% ipython --no-banner

In [1]: import numpy as np

In [2]: from numpy import linalg as LA

In [3]: np.set_printoptions(suppress=True, linewidth=100)

In [4]: rng = np.random.default_rng(696)

In [5]: th = rng.uniform(0, 2 * np.pi, 15)

In [6]: q, _ = LA.qr(np.array([[-0.7, 0.1],
   ...:     [1.9, 1.6],
   ...:     [-1.0, 0.9],
   ...:     [-0.7, -1.8],
   ...:     [-1.8, -1.0],
   ...:     [0.5, -2.4]]))

In [7]: F = 10 * np.c_[np.cos(th), np.sin(th)] @ q.T

In [8]: print(F.round(2))
[[ 2.57 -5.32  4.34  0.89  5.5  -3.9 ]
 [-1.59 -1.07 -4.45  3.87 -0.47  7.83]
 [ 0.32 -5.41 -1.38  4.93  3.88  5.42]
 [-2.59  4.14 -4.88  0.35 -4.72  5.46]
 [-2.6   4.67 -4.69 -0.16 -5.08  4.85]
 [ 1.52  1.3   4.36 -3.98  0.26 -7.82]
 [-0.46 -3.99 -2.78  4.86  2.34  6.85]
 [ 0.2  -5.22 -1.61  4.95  3.65  5.68]
 [ 1.87  0.1   4.77 -3.39  1.33 -7.78]
 [-0.87  6.14  0.28 -4.7  -4.78 -4.07]
 [-0.77 -3.32 -3.28  4.71  1.66  7.26]
 [ 2.56 -5.41  4.28  1.    5.55 -3.75]
 [ 1.64 -6.68  1.43  3.91  5.71  1.62]
 [-2.6   4.34 -4.82  0.16 -4.86  5.25]
 [ 2.47 -2.81  5.11 -1.49  3.74 -6.61]]

In [9]: # rows and columns are dependent

In [10]: basis = F[[13, 1]].astype(float)

In [11]: for _ in range(7):
    ...:     idx = LA.norm(F[:, None] - basis, axis=-1).argmin(axis=1)
    ...:     basis = np.array([F[idx == j].mean(axis=0) for j in range(2)])
    ...: 

In [12]: print(idx)
[1 1 1 0 0 0 1 1 0 0 1 1 1 0 1]

In [13]: print(basis.round(2))
[[-0.88  3.45 -0.83 -1.95 -2.97 -0.68]
 [ 0.77 -4.36  0.19  3.07  3.51  2.27]]

In [14]: print(np.abs(basis[1] - basis[0]).argmax())
1

In [15]: print(np.round(basis[1] - basis[0], 2))
[ 1.65 -7.81  1.02  5.02  6.48  2.95]

In [16]: print(np.bincount(idx))
[6 9]

In [17]: r0, r1 = basis[0], basis[1]

In [18]: print(round(r0 @ r1, 2))
-33.84

In [19]: p = (r0 @ r1) / (r0 @ r0) * r0

In [20]: print(LA.matrix_rank(np.outer(r0, r1)))
1
